>>> import numpy as np
>>> from numpy import linalg as LA
>>> np.set_printoptions(suppress=True, linewidth=200)
>>> arr = np.loadtxt("data.csv", delimiter=",")
>>> arr
array([[ -6.1,  -0.8, -10.5,  -5.9,  -4.7,  -8.4,   4.3,  -0.6,   3.3,   6.9],
       [ -0.5,  -3. ,  -8.3,  -2.2,  -7.6,   3. ,   1.4,   1.6,   4.1,   0.3],
       [ -5.1,  -1.2,  -9.9,  -7.3,  -5.5,  -4.7,   2.5,  -0.1,   4.9,   6.9],
       [  0.6,  -1.5,  -5.1,  -1.1,  -9.6,   2.7,   0.7,   0.4,   5.4,   0. ],
       [  0.5,  -0.9,  -6.7,  -2. ,  -7.1,   2.3,   2.6,  -1.5,   4.7,   0.5],
       [  0.3,  -3.1,  -6. ,  -0.8,  -9.3,   3.7,   2. ,  -1.1,   4.6,  -0.4],
       [ -4.2,   0.2, -10.3,  -9.2,  -4.5,  -3.4,   3.9,  -0.5,   2.8,   6.1],
       [ -7.4,  -0.5,  -8.2,  -6.8,  -4.2,  -7. ,   5.6,   0.6,   4.1,   7.3],
       [ -6.3,   0.1,  -7.6,  -5.9,  -1.7,  -3.3,   3.1,   0.5,   4.1,   6.2],
       [ -6.7,  -1.7,  -8. ,  -7.2,  -3.8,  -7. ,   3.3,   1.7,   3.1,   8. ],
       [ -0.6,  -1. ,  -9.5,  -0.9,  -8.4,   2.7,   1.8,   0.3,   4.9,  -1.3],
       [ -0.1,  -2.7,  -7. ,  -1.8, -10.4,   3.4,   1.9,  -1.7,   3.7,   1.7],
       [ -5.7,  -0.6,  -7.5,  -4.9,  -5.2,  -6.1,   4. ,  -1.1,   2.6,   8.7],
       [ -5.7,   0.6, -10.8,  -5.5,  -4.7,  -6.1,   5.4,   0.8,   2.5,   7.5],
       [ -3.1,  -1.2,  -6.5,  -7.3,  -3.6,  -6.6,   1.9,  -1.3,   5.3,   8.2],
       [  0.9,  -1.1,  -6.8,  -1.2,  -7.2,   4.9,   2.7,   1.1,   4.3,   0.7],
       [ -1. ,   0.5,  -8.6,  -1.4,  -9.5,   3.7,   1.7,  -0.8,   3.4,  -0.1],
       [ -0.8,  -4.4,  -6.9,  -3.2, -10.5,   3.5,   3.1,   0.4,   4.7,   0.1],
       [  0.6,  -2.6,  -7.2,  -2.8,  -8.4,   4.9,   3.7,   0.7,   4.6,   0.2],
       [ -1.2,  -2.9,  -8.3,  -1.4,  -9.6,   2.5,   0.4,   0.3,   4.1,  -0.5],
       [ -5.1,  -1.6,  -8.2,  -6.7,  -4.6,  -6.1,   2.1,   0.4,   3.6,   7.9],
       [  0.1,  -2.3,  -6. ,  -2.3,  -9.9,   3.8,   1.8,  -2.1,   4.6,   2. ],
       [ -5.7,  -2.5,  -8.9,  -7. ,  -3.2,  -5.9,   2.1,   1.1,   5.8,   7.4],
       [ -6. ,   0.1, -10. ,  -8.9,  -5.3,  -5.6,   3.1,   0.8,   2.4,   8.2],
       [ -5.7,   0.1,  -9. ,  -5.6,  -5. ,  -4.2,   2.5,  -1.1,   4.8,   6.6],
       [ -6.4,  -0.3,  -9.3,  -7.9,  -5. ,  -7.8,   4.3,  -1.4,   5.3,   8.4],
       [ -5.3,   0.6,  -7.6,  -9.6,  -4.6,  -6.2,   4.1,   1.8,   5.1,   7. ],
       [ -5.8,  -1.5,  -7.2,  -6.1,  -3.7,  -6.2,   3.3,   1. ,   2.5,   6.9],
       [  1.8,  -2.8,  -7.2,  -1.1,  -8.1,   2.2,   1.1,  -0.9,   3.9,   1.1]])
>>> M2 = np.c_[arr[:, :6] @ np.array([[-2, -1, -2, 0, -2, -2],
...     [1, -2, 0, -2, -1, 1],
...     [-2, 0, 1, 1, 0, 1],
...     [2, -1, -1, -2, -2, 1],
...     [0, 0, 0, -2, -2, 1],
...     [2, -2, 0, 0, 2, -2]]), np.array([2, -2, -2, -2, -1, -3, 2, -1, 2, 1, 0, 2, 3, 1, 1, 0, 3, -3, 0, 1, 0, 3, -1, -3, 0, 3, 1, -3, -1])]
>>> print(M2.round(1))
[[  3.8  30.4   7.6  12.3  17.4   7.1   2. ]
 [ 16.2   2.7  -5.1  17.3  29.6 -26.1  -2. ]
 [  4.8  24.2   7.6  18.1  27.6  -4.3  -2. ]
 [ 10.7  -1.9  -5.2  19.3  27.1 -23.9  -2. ]
 [ 12.1  -1.3  -5.7  13.3  22.7 -22.3  -1. ]
 [ 14.1  -0.7  -5.8  20.4  30.1 -27.2  -3. ]
 [  4.   19.8   7.3  16.7  28.8  -8.6   2. ]
 [  3.1  29.2  13.4  14.8  23.3   9.1  -1. ]
 [  9.5  18.6  10.9   7.4  21.1   4.1   2. ]
 [ -0.7  31.3  12.6  17.4  23.1   6.7   1. ]
 [ 22.8  -1.9  -7.4  11.1  26.2 -24.    0. ]
 [ 14.7   0.5  -5.   22.8  34.1 -28.5   2. ]
 [  3.8  24.    8.8  13.9  20.    5.4   3. ]
 [ 10.4  22.2   6.1   8.4  19.    3.2   1. ]
 [ -9.8  26.    7.   17.7  16.    0.8   1. ]
 [ 18.1  -7.3  -7.4  12.2  25.9 -27.9   0. ]
 [ 24.3  -6.   -5.2  12.2  30.7 -24.4   3. ]
 [ 11.6   5.8  -2.1  29.3  40.4 -30.4  -3. ]
 [ 14.8  -2.4  -5.6  20.4  33.6 -32.    0. ]
 [ 18.3   3.4  -4.5  19.5  32.3 -24.8   1. ]
 [ -0.6  27.2   8.7  17.6  22.2   1.3   0. ]
 [ 12.5  -0.8  -3.9  23.   34.1 -28.3   3. ]
 [  0.9  29.5   9.5  16.5  22.5   1.6  -1. ]
 [  3.1  25.9  10.9  18.2  29.1  -0.9  -3. ]
 [  9.9  19.5   8.   12.   24.1   0.3   0. ]
 [ -0.3  30.5  11.4  17.1  23.3   5.9   3. ]
 [ -5.2  26.1  12.6  19.6  26.    1.8   1. ]
 [ -0.1  27.3  10.5  15.4  20.3   5.5  -3. ]
 [ 10.2   0.5  -9.7  16.8  22.  -27.2  -1. ]]
>>> np.round(LA.norm(LA.qr(arr)[0].T @ M2, axis=0) ** 2 / ((M2 ** 2).sum(axis=0) + 1e-12), 1)
array([1. , 1. , 1. , 1. , 1. , 1. , 0.4])
>>> np.round(LA.lstsq(arr, M2[:, 0])[0], 1) + 0
array([-2.,  1., -2.,  2.,  0.,  2.,  0.,  0.,  0.,  0.])
>>> cen = arr - arr.mean(axis=1)
Traceback (most recent call last):
  File "<python-input-9>", line 1, in <module>
    cen = arr - arr.mean(axis=1)
          ~~~~^~~~~~~~~~~~~~~~~~
ValueError: operands could not be broadcast together with shapes (29,10) (29,) 
>>> cen = arr - arr.mean(axis=0)
>>> left, sigma, Vh = LA.svd(cen, full_matrices=False)
>>> print(np.abs(left[:, 0]).argmax())
5
>>> sigma.round(1)
array([40.4,  8. ,  7. ,  6.4,  6.1,  5.4,  4.6,  4.1,  3.8,  2.7])
>>> np.round(np.abs(Vh[-1]), 1)
array([0.2, 0.1, 0.2, 0.3, 0.2, 0.2, 0.1, 0.4, 0.4, 0.6])
>>> print(np.round(Vh[0] * np.sign(Vh[0, np.abs(Vh[0]).argmax()]), 1) + 0)
[ 0.4 -0.1  0.1  0.4 -0.3  0.6 -0.1  0.   0.  -0.5]
>>> np.abs(Vh[0]).argmax()
np.int64(5)
>>> LA.matrix_rank(cen)
np.int64(10)
>>> np.searchsorted(np.cumsum(sigma ** 2) / (sigma ** 2).sum(), 0.9) + 1
np.int64(3)
>>> print(np.round(sigma ** 2 / (sigma ** 2).sum(), 1) + 0)
[0.9 0.  0.  0.  0.  0.  0.  0.  0.  0. ]
>>> E = np.load("w.npy")
>>> E
array([[ 23.,  29., -19., -24.],
       [ 28.,   7.,  -8., -18.],
       [ 28.,  -5.,  -2., -12.],
       [ 28.,  31., -20., -30.]])
>>> np.round(np.trace(LA.pinv(E) @ E), 1)
np.float64(3.0)
>>> np.allclose(E[:-1].T @ LA.lstsq(E[:-1].T, E[-1])[0], E[-1])
True
>>> rng = np.random.default_rng(229226)
>>> M2 = E + rng.integers(-2, 3, (4, 3)) @ rng.integers(-2, 3, (3, 4))
>>> M2
array([[ 19.,  33., -22., -26.],
       [ 25.,   9.,  -8., -16.],
       [ 22.,  -5.,  -6.,  -7.],
       [ 30.,  27., -20., -28.]])
>>> print(np.round(LA.svd(M2 - E, compute_uv=False), 1) + 0)
[10.4  7.   2.6  0. ]
>>> np.abs(M2 - E).sum(axis=1)
array([13.,  7., 15.,  8.])
>>> M2 - E
array([[-4.,  4., -3., -2.],
       [-3.,  2.,  0.,  2.],
       [-6.,  0., -4.,  5.],
       [ 2., -4.,  0.,  2.]])
>>> print(LA.matrix_rank(M2 - E, tol=1e-8))
3
>>> data = np.loadtxt("mat.csv", delimiter=",")
>>> data
array([[5., 9., 5., 1., 2., 4., 6., 0., 2., 0., 4.],
       [0., 4., 8., 0., 9., 7., 8., 2., 2., 0., 6.],
       [0., 0., 0., 5., 2., 3., 1., 8., 8., 2., 3.],
       [0., 0., 0., 5., 2., 8., 4., 5., 1., 7., 0.],
       [0., 0., 0., 0., 3., 8., 6., 7., 6., 6., 3.],
       [0., 0., 0., 0., 0., 2., 8., 1., 7., 3., 0.],
       [0., 0., 0., 0., 0., 0., 5., 3., 5., 6., 7.],
       [0., 0., 0., 0., 0., 0., 0., 9., 7., 2., 3.],
       [0., 0., 0., 0., 0., 0., 0., 0., 5., 1., 2.],
       [0., 0., 0., 0., 0., 0., 0., 0., 0., 3., 6.],
       [0., 0., 0., 0., 0., 0., 0., 0., 0., 0., 8.]])
>>> x0 = np.array([5, -2, -1, -3, -5, -4, -1, 0, 0, -5, -4])
>>> data @ (2 * x0)
array([ -98., -242., -120., -192., -190.,  -62., -126.,  -44.,  -26.,  -78.,  -64.])
>>> data * x0
array([[ 25., -18.,  -5.,  -3., -10., -16.,  -6.,   0.,   0.,  -0., -16.],
       [  0.,  -8.,  -8.,  -0., -45., -28.,  -8.,   0.,   0.,  -0., -24.],
       [  0.,  -0.,  -0., -15., -10., -12.,  -1.,   0.,   0., -10., -12.],
       [  0.,  -0.,  -0., -15., -10., -32.,  -4.,   0.,   0., -35.,  -0.],
       [  0.,  -0.,  -0.,  -0., -15., -32.,  -6.,   0.,   0., -30., -12.],
       [  0.,  -0.,  -0.,  -0.,  -0.,  -8.,  -8.,   0.,   0., -15.,  -0.],
       [  0.,  -0.,  -0.,  -0.,  -0.,  -0.,  -5.,   0.,   0., -30., -28.],
       [  0.,  -0.,  -0.,  -0.,  -0.,  -0.,  -0.,   0.,   0., -10., -12.],
       [  0.,  -0.,  -0.,  -0.,  -0.,  -0.,  -0.,   0.,   0.,  -5.,  -8.],
       [  0.,  -0.,  -0.,  -0.,  -0.,  -0.,  -0.,   0.,   0., -15., -24.],
       [  0.,  -0.,  -0.,  -0.,  -0.,  -0.,  -0.,   0.,   0.,  -0., -32.]])
>>> print(LA.norm(data @ x0) <= LA.norm(data, 2) * LA.norm(x0) + 1e-9)
True
>>> data @ np.eye(11)[4]
array([2., 9., 2., 2., 3., 0., 0., 0., 0., 0., 0.])
>>> (data * x0).sum(axis=1)
array([ -49., -121.,  -60.,  -96.,  -95.,  -31.,  -63.,  -22.,  -13.,  -39.,  -32.])
>>> print(data @ np.ones(11))
[38. 46. 32. 32. 39. 21. 26. 21.  8.  9.  8.]
>>> data @ x0
array([ -49., -121.,  -60.,  -96.,  -95.,  -31.,  -63.,  -22.,  -13.,  -39.,  -32.])
>>> P = arr @ LA.solve(arr.T @ arr, arr.T)
>>> np.round(np.trace(P), 1)
np.float64(10.0)
>>> K = np.loadtxt("m.csv", delimiter=",")
>>> K
array([[  1.,  -1.,   0.],
       [  1.,  -1.,  -3.],
       [  2.,   0.,  -4.],
       [  3.,  -3.,  -5.],
       [  2.,  -6.,  -6.],
       [  0.,  -9.,  -5.],
       [ -3.,  -8.,  -6.],
       [  0.,  -8.,  -7.],
       [ -3.,  -8.,  -5.],
       [ -4., -10.,  -2.],
       [ -5., -13.,  -2.],
       [ -3., -11.,   0.],
       [ -2.,  -8.,  -2.],
       [ -5.,  -9.,  -3.],
       [ -4.,  -9.,  -5.],
       [ -6.,  -6.,  -3.],
       [ -6.,  -5.,   0.],
       [ -7.,  -5.,  -2.],
       [ -9.,  -7.,  -4.],
       [ -6.,  -5.,  -2.],
       [ -4.,  -7.,  -1.],
       [ -5.,  -7.,  -4.],
       [ -2.,  -8.,  -7.],
       [  0.,  -9., -10.],
       [  2.,  -9.,  -8.],
       [  3.,  -9.,  -7.],
       [  5.,  -8.,  -4.],
       [  4.,  -8.,  -4.],
       [  3.,  -9.,  -2.],
       [  4.,  -6.,  -5.],
       [  1.,  -5.,  -4.],
       [  2.,  -8.,  -3.]])
>>> basis = K[[26, 16]].astype(float)
>>> for _ in range(7):
...     z = LA.norm(K[:, None] - basis, axis=-1).argmin(axis=1)
...     basis = np.array([K[z == j].mean(axis=0) for j in range(2)])
... 
>>> z
array([0, 0, 0, 0, 0, 0, 1, 0, 1, 1, 1, 1, 1, 1, 1, 1, 1, 1, 1, 1, 1, 1, 0, 0, 0, 0, 0, 0, 0, 0, 0, 0])
>>> print(np.bincount(z))
[17 15]
>>> np.round(basis[1] - basis[0], 1)
array([-6.6, -1.6,  2.2])
>>> print(basis.round(1))
[[ 1.8 -6.3 -4.9]
 [-4.8 -7.9 -2.7]]
>>> np.abs(basis[1] - basis[0]).argmax()
np.int64(0)
>>> x0 = np.array([7, 6, -5])
>>> y = K @ x0
>>> c, lr = np.zeros(3), 1 / LA.norm(K, 2) ** 2
>>> for i in range(6):
...     c -= lr * K.T @ (K @ c - y)
...     if i % 2 == 0: print(i, round(LA.norm(K @ c - y), 1))
... 
0 155.8
2 104.5
4 72.6
>>> round(float(LA.cond(K)), 1)
4.4
>>> G = np.cov(K, rowvar=False)
>>> np.round(np.polyfit(K[:, 2], K[:, 1], 1), 1)
array([ 0.2, -6.2])
>>> np.round(LA.eigvalsh(G)[::-1], 1)
array([15.7,  8.6,  4. ])
>>> np.round(np.corrcoef(K.T), 1)
array([[ 1. ,  0.2, -0.4],
       [ 0.2,  1. ,  0.2],
       [-0.4,  0.2,  1. ]])
>>> G.shape
(3, 3)
>>> cen = (K - K.mean(axis=0)) / K.std(axis=0)
>>> np.argwhere(np.abs(cen) > 2)
array([[ 0,  1],
       [ 1,  1],
       [ 2,  1],
       [10,  1],
       [18,  0],
       [23,  2]])
>>> print(cen.std(axis=0))
[1. 1. 1.]
>>> c = LA.lstsq(np.delete(cen, 2, axis=1), cen[:, 2])[0]
>>> np.abs(c).argmax()
np.int64(0)
>>> c.round(1)
array([-0.4,  0.2])
